$ ipython --no-banner

In [1]: import numpy as np

In [2]: from numpy import linalg as LA

In [3]: np.set_printoptions(precision=2, suppress=True, linewidth=200, sign=" ")

In [4]: A = np.loadtxt("data.csv", delimiter=",")

In [5]: A
Out[5]: 
array([[-4.9,  1. ,  2. ],
       [-5. ,  0.1,  2. ],
       [-5. ,  1. ,  2.1]])

In [6]: O, V = LA.qr(A[:, :1])[0], LA.qr(A[:, 1:])[0]

In [7]: sigma = LA.svd(O.T @ V, compute_uv=False)

In [8]: round(float(LA.norm(O @ O.T - V @ V.T, 2)), 2)
Out[8]: 1.0

In [9]: (sigma > 0.9).sum()
Out[9]: np.int64(1)

In [10]: np.degrees(np.arccos(sigma.clip(0, 1)))
Out[10]: array([ 0.71])

In [11]: u, r1 = A[2], A[1]

In [12]: u @ u
Out[12]: np.float64(30.41)

In [13]: p = (u @ r1) / (u @ u) * u

In [14]: round(float(LA.norm(u + r1) ** 2 + LA.norm(u - r1) ** 2), 2)
Out[14]: 118.84

In [15]: p
Out[15]: array([-4.82,  0.96,  2.02])

In [16]: u = np.array([3, 1, 3])

In [17]: other = A + np.outer(u, np.eye(3)[1])

In [18]: np.round(LA.det(other) / LA.det(A), 2), round(float(1 + LA.solve(A, u)[1]), 2)
Out[18]: (np.float64(3.25), 3.25)

In [19]: O = A.astype(float).copy()

In [20]: for j in range(3):
    ...:     O[:, j] -= O[:, :j] @ (O[:, :j].T @ O[:, j])
    ...:     O[:, j] /= LA.norm(O[:, j])
    ...: 

In [21]: O
Out[21]: 
array([[-0.57,  0.42, -0.71],
       [-0.58, -0.81, -0.02],
       [-0.58,  0.4 ,  0.71]])

In [22]: np.round(O.T @ O, 2) + 0
Out[22]: 
array([[ 1.,  0.,  0.],
       [ 0.,  1.,  0.],
       [ 0.,  0.,  1.]])

In [23]: proj = np.triu(np.array([[0, 3, 2], [-3, 3, 1], [2, 0, -3]]), 1) + np.eye(3)

In [24]: other = proj @ O @ LA.inv(proj)

In [25]: LA.matrix_rank(other)
Out[25]: np.int64(3)

In [26]: round(np.trace(other), 2), np.round(np.trace(O), 2)
Out[26]: (np.float64(-0.68), np.float64(-0.68))

In [27]: J = np.load("block12.npy")

In [28]: J
Out[28]: 
array([[-3, -2],
       [-2, -3]])

In [29]: # equal to its transpose

In [30]: evals, V = LA.eigh(J)

In [31]: (evals > 1e-8).sum(), (evals < -1e-8).sum()
Out[31]: (np.int64(0), np.int64(2))

In [32]: evals
Out[32]: array([-5., -1.])

In [33]: np.abs(V[:, -1]).round(6).argmax()
Out[33]: np.int64(0)

In [34]: np.unique(evals.round(6) + 0, return_counts=True)[1]
Out[34]: array([ 1,  1])

In [35]: np.abs(V[:, -1])
Out[35]: array([ 0.71,  0.71])

In [36]: O, Rm = LA.qr(A)

In [37]: np.round(O.T @ O, 2) + 0
Out[37]: 
array([[ 1.,  0.,  0.],
       [ 0.,  1.,  0.],
       [ 0.,  0.,  1.]])

In [38]: round(float(np.trace(O @ O.T)), 2)
Out[38]: 3.0

In [39]: rng = np.random.default_rng(35)

In [40]: idx = rng.permutation(2)

In [41]: other = J[:, idx] * rng.choice([-1, 1], 2)

In [42]: other
Out[42]: 
array([[ 2, -3],
       [ 3, -2]])

In [43]: left, _, vt = LA.svd(J.T @ other)

In [44]: idx
Out[44]: array([ 1,  0])

In [45]: F = np.loadtxt("case13.csv", delimiter=",")

In [46]: F
Out[46]: 
array([[-0.45,  0.36, -0.78],
       [ 0.23,  0.39,  1.06],
       [ 0.26, -0.26,  1.38],
       [ 0.27,  0.42,  0.1 ],
       [-0.22, -0.2 ,  0.78],
       [-0.25, -0.1 ,  2.87],
       [ 0.  ,  0.05,  1.52],
       [-0.55,  0.25,  4.57],
       [-0.61,  0.26,  1.92],
       [ 0.47, -0.09, -0.01],
       [ 0.16, -0.34, -1.55],
       [ 0.05, -0.05, -0.19],
       [ 0.  ,  0.43, -0.48],
       [ 0.51,  0.28, -0.41],
       [ 0.47, -0.09,  0.43],
       [-0.37,  0.02, -1.19],
       [ 0.25, -0.16, -1.47],
       [ 0.27, -0.04, -0.46],
       [-0.18, -0.41, -0.76],
       [-0.31,  0.27,  2.43],
       [ 0.36, -0.48,  1.62],
       [-0.08,  0.19,  0.4 ],
       [ 0.43, -0.11, -2.54],
       [ 0.49, -0.38,  3.65]])

In [47]: w1 = np.array([[3, 0, 2, 1, 1, 0], [1, 1, 3, 0, 3, 3], [3, 1, 0, 3, 0, 3]])

In [48]: b = np.array([0, 3, -3, 2, -2, 1])

In [49]: act = np.maximum(A @ w1 + b, 0)

In [50]: LA.matrix_rank(act)
Out[50]: np.int64(3)

In [51]: (act > 0).mean(axis=0)
Out[51]: array([ 0.,  1.,  0.,  1.,  0.,  1.])

In [52]: W2 = np.array([[-3, -1], [-2, 0], [0, -3], [2, 2], [2, 3], [3, -2]])

In [53]: (act @ W2).round(6).argmax(axis=1)
Out[53]: array([ 0,  0,  0])

In [54]: cen = (F - F.mean(axis=0)) / F.std(axis=0)

In [55]: cen.std(axis=0)
Out[55]: array([ 1.,  1.,  1.])

In [56]: np.argwhere(np.abs(cen) > 2)
Out[56]: array([[ 7,  2]])

In [57]: b = LA.lstsq(np.delete(cen, 1, axis=1), cen[:, 1])[0]

In [58]: np.abs(b).argmax()
Out[58]: np.int64(0)

In [59]: O, Rm = LA.qr(F)

In [60]: np.round(O.T @ O, 2) + 0
Out[60]: 
array([[ 1.,  0.,  0.],
       [ 0.,  1.,  0.],
       [ 0.,  0.,  1.]])

In [61]: np.round(np.trace(O @ O.T), 2)
Out[61]: np.float64(3.0)

In [62]: Rm
Out[62]: 
array([[ 1.7 , -0.44, -1.94],
       [ 0.  , -1.27,  0.15],
       [ 0.  ,  0.  , -8.45]])

In [63]: O.shape, Rm.shape
Out[63]: ((24, 3), (3, 3))

In [64]: O.round(2) + 0
Out[64]: 
array([[-0.27, -0.19,  0.15],
       [ 0.14, -0.35, -0.16],
       [ 0.15,  0.15, -0.2 ],
       [ 0.16, -0.39, -0.06],
       [-0.13,  0.2 , -0.06],
       [-0.15,  0.13, -0.3 ],
       [ 0.  , -0.04, -0.18],
       [-0.32, -0.09, -0.47],
       [-0.36, -0.08, -0.15],
       [ 0.28, -0.02, -0.06],
       [ 0.09,  0.24,  0.17],
       [ 0.03,  0.03,  0.02],
       [ 0.  , -0.34,  0.05],
       [ 0.3 , -0.32, -0.03],
       [ 0.28, -0.02, -0.11],
       [-0.22,  0.06,  0.19],
       [ 0.15,  0.08,  0.14],
       [ 0.16, -0.02,  0.02],
       [-0.11,  0.36,  0.12],
       [-0.18, -0.15, -0.25],
       [ 0.21,  0.31, -0.23],
       [-0.05, -0.13, -0.04],
       [ 0.25,  0.  ,  0.24],
       [ 0.29,  0.2 , -0.49]])

In [65]: round(abs(Rm[0, 0]), 2), round(float(LA.norm(F[:, 0])), 2)
Out[65]: (np.float64(1.7), 1.7)

In [66]: idx = F[:, 0] > np.median(F[:, 0])

In [67]: u = F[idx].mean(axis=0) - F[~idx].mean(axis=0)

In [68]: idx.astype(int)
Out[68]: array([ 0,  1,  1,  1,  0,  0,  0,  0,  0,  1,  1,  0,  0,  1,  1,  0,  1,  1,  0,  0,  1,  0,  1,  1])

In [69]: W2 = F[[15, 12]].astype(float)

In [70]: for _ in range(3):
    ...:     idx = LA.norm(F[:, None] - W2, axis=-1).argmin(axis=1)
    ...:     W2 = np.array([F[idx == j].mean(axis=0) for j in range(2)])
    ...: 

In [71]: idx
Out[71]: array([ 0,  1,  1,  0,  1,  1,  1,  1,  1,  0,  0,  0,  0,  0,  1,  0,  0,  0,  0,  1,  1,  1,  0,  1])

In [72]: W2[1] - W2[0]
Out[72]: array([-0.14, -0.03,  2.7 ])

In [73]: np.abs(W2[1] - W2[0]).argmax()
Out[73]: np.int64(2)

In [74]: data = np.loadtxt("a.csv", delimiter=",")

In [75]: data
Out[75]: 
array([[ 1.,  2.,  2.],
       [-8., -6., -6.],
       [ 3.,  5.,  0.]])

In [76]: G = data.T @ data

In [77]: np.allclose(G, G.T)
Out[77]: True

In [78]: np.diag(G)
Out[78]: array([ 74.,  65.,  40.])

In [79]: LA.svd(data, compute_uv=False) ** 2
Out[79]: array([ 166.83,   10.78,    1.39])

In [80]: G
Out[80]: 
array([[ 74.,  65.,  50.],
       [ 65.,  65.,  40.],
       [ 50.,  40.,  40.]])

In [81]: left, sigma, vt = LA.svd(G)

In [82]: np.argmax(sigma[:-1] / (sigma[1:] + 1e-6)) + 1
Out[82]: np.int64(1)

In [83]: other = left[:, :1] @ np.diag(sigma[:1]) @ vt[:1]

In [84]: LA.matrix_rank(G, rtol=0.05)
Out[84]: np.int64(2)

In [85]: np.round(LA.norm(G - other) / LA.norm(G), 2)
Out[85]: np.float64(0.06)

In [86]: LA.matrix_rank(other)
Out[86]: np.int64(1)

In [87]: round(float(LA.norm(G - other, 2)), 2), round(sigma[1], 2)
Out[87]: (10.78, np.float64(10.78))

In [88]: M = np.tanh(np.array([[0.8],
    ...:     [-0.2],
    ...:     [-1.2],
    ...:     [-1.0],
    ...:     [-1.7],
    ...:     [1.7],
    ...:     [-0.5],
    ...:     [-0.9],
    ...:     [-0.9],
    ...:     [-1.9],
    ...:     [1.2],
    ...:     [0.8],
    ...:     [-1.3],
    ...:     [0.2],
    ...:     [1.3],
    ...:     [1.0],
    ...:     [0.0],
    ...:     [0.8],
    ...:     [1.8],
    ...:     [-1.9],
    ...:     [-0.6]]) @ np.array([[-0.1, -0.1, 0.5]]))

In [89]: M
Out[89]: 
array([[-0.08, -0.08,  0.38],
       [ 0.02,  0.02, -0.1 ],
       [ 0.12,  0.12, -0.54],
       [ 0.1 ,  0.1 , -0.46],
       [ 0.17,  0.17, -0.69],
       [-0.17, -0.17,  0.69],
       [ 0.05,  0.05, -0.24],
       [ 0.09,  0.09, -0.42],
       [ 0.09,  0.09, -0.42],
       [ 0.19,  0.19, -0.74],
       [-0.12, -0.12,  0.54],
       [-0.08, -0.08,  0.38],
       [ 0.13,  0.13, -0.57],
       [-0.02, -0.02,  0.1 ],
       [-0.13, -0.13,  0.57],
       [-0.1 , -0.1 ,  0.46],
       [ 0.  ,  0.  ,  0.  ],
       [-0.08, -0.08,  0.38],
       [-0.18, -0.18,  0.72],
       [ 0.19,  0.19, -0.74],
       [ 0.06,  0.06, -0.29]])

In [90]: left, sigma, vt = LA.svd(M)

In [91]: V = vt[:(sigma > 1e-8).sum()]

In [92]: x = M[19] + 4 * M[7] + rng.integers(2) * np.eye(3)[0]

In [93]: x
Out[93]: array([ 0.55,  0.55, -2.43])

In [94]: np.round(V.T @ V, 2) + 0
Out[94]: 
array([[ 0.5,  0.5,  0. ],
       [ 0.5,  0.5,  0. ],
       [ 0. ,  0. ,  1. ]])

In [95]: LA.matrix_rank(np.vstack([M, x]))
Out[95]: np.int64(2)

In [96]: np.diag(V.T @ V)
Out[96]: array([ 0.5,  0.5,  1. ])

In [97]: np.allclose(V.T @ V @ x, x)
Out[97]: True

In [98]: round(LA.norm(x - V.T @ V @ x), 2)
Out[98]: np.float64(0.0)

In [99]: LA.lstsq(M[:-1].T, M[-1])[2]
Out[99]: np.int32(2)

In [100]: left, sigma, vt = LA.svd(M, full_matrices=False)

In [101]: np.round(left.T @ left, 2) + 0
Out[101]: 
array([[ 1.,  0.,  0.],
       [ 0.,  1.,  0.],
       [ 0.,  0.,  1.]])

In [102]: (sigma > 1e-8).sum()
Out[102]: np.int64(2)

In [103]: left.shape, sigma.shape, vt.shape
Out[103]: ((21, 3), (3,), (3, 3))

In [104]: np.round(vt @ vt.T, 2) + 0
Out[104]: 
array([[ 1.,  0.,  0.],
       [ 0.,  1.,  0.],
       [ 0.,  0.,  1.]])

In [105]: cen = M - M.mean(axis=0)

In [106]: left, sigma, vt = LA.svd(cen, full_matrices=False)

In [107]: vt[0] * np.sign(vt[0, np.abs(vt[0]).argmax()])
Out[107]: array([-0.22, -0.22,  0.95])

In [108]: np.searchsorted(np.cumsum(sigma ** 2) / (sigma ** 2).sum(), 0.9) + 1
Out[108]: np.int64(1)

In [109]: np.round(sigma ** 2 / (sigma ** 2).sum(), 2) + 0
Out[109]: array([ 1.,  0.,  0.])

In [110]: sigma.round(2) + 0
Out[110]: array([ 2.38,  0.05,  0.  ])

In [111]: np.abs(vt[0]).argmax()
Out[111]: np.int64(2)

In [112]: cen = M - M.mean(axis=0)

In [113]: V = LA.svd(cen)[2][:2]

In [114]: other = cen - cen @ V.T @ V

In [115]: np.diag(V.T @ V)
Out[115]: array([ 0.5,  0.5,  1. ])

In [116]: (cen @ V.T).std(axis=0)
Out[116]: array([ 0.52,  0.01])

In [117]: round(float(LA.norm(other) / LA.norm(cen)), 2)
Out[117]: 0.0

In [118]: LA.norm(other, axis=1).round(6).argmax()
Out[118]: np.int64(0)

In [119]: mat = np.array([[-5.2, -2.56, 10.91],
     ...:     [0.32, 11.08, 8.86],
     ...:     [0.59, 19.55, 1.07],
     ...:     [4.28, -15.0, 2.35],
     ...:     [8.56, -8.9, 14.4],
     ...:     [-3.22, -11.67, -13.8],
     ...:     [1.0, -8.24, 9.64],
     ...:     [-4.85, 10.53, -3.91],
     ...:     [-11.89, 11.84, 1.63],
     ...:     [9.97, 11.95, -4.8],
     ...:     [-3.31, -2.04, -14.9],
     ...:     [6.62, 16.57, -2.25]])

In [120]: other = np.c_[mat[:, :2] @ np.array([[4, 4], [4, 0]]), np.array([3, 2, 4, -5, -4, 3, 1, 3, 2, -5, -2, -5])]

In [121]: other
Out[121]: 
array([[-31.04, -20.8 ,   3.  ],
       [ 45.6 ,   1.28,   2.  ],
       [ 80.56,   2.36,   4.  ],
       [-42.88,  17.12,  -5.  ],
       [ -1.36,  34.24,  -4.  ],
       [-59.56, -12.88,   3.  ],
       [-28.96,   4.  ,   1.  ],
       [ 22.72, -19.4 ,   3.  ],
       [ -0.2 , -47.56,   2.  ],
       [ 87.68,  39.88,  -5.  ],
       [-21.4 , -13.24,  -2.  ],
       [ 92.76,  26.48,  -5.  ]])

In [122]: LA.norm(LA.qr(mat)[0].T @ other, axis=0) ** 2 / ((other ** 2).sum(axis=0) + 1e-12)
Out[122]: array([ 1. ,  1. ,  0.6])

In [123]: LA.matrix_rank(other)
Out[123]: np.int64(3)

In [124]: dist = LA.norm(other[:, None] - other[None], axis=-1)

In [125]: LA.norm(other, axis=1)
Out[125]: array([ 37.48,  45.66,  80.69,  46.44,  34.5 ,  61.01,  29.25,  30.03,  47.6 ,  96.45,  25.24,  96.6 ])

In [126]: LA.matrix_rank(dist ** 2)
Out[126]: np.int64(5)

In [127]: np.unravel_index(dist.round(6).argmax(), dist.shape)
Out[127]: (np.int64(5), np.int64(11))

In [128]: dist[2]
Out[128]: array([ 113.98,   35.03,    0.  ,  124.64,   88.27,  140.95,  109.57,   61.81,   94.96,   39.24,  103.32,   28.49])
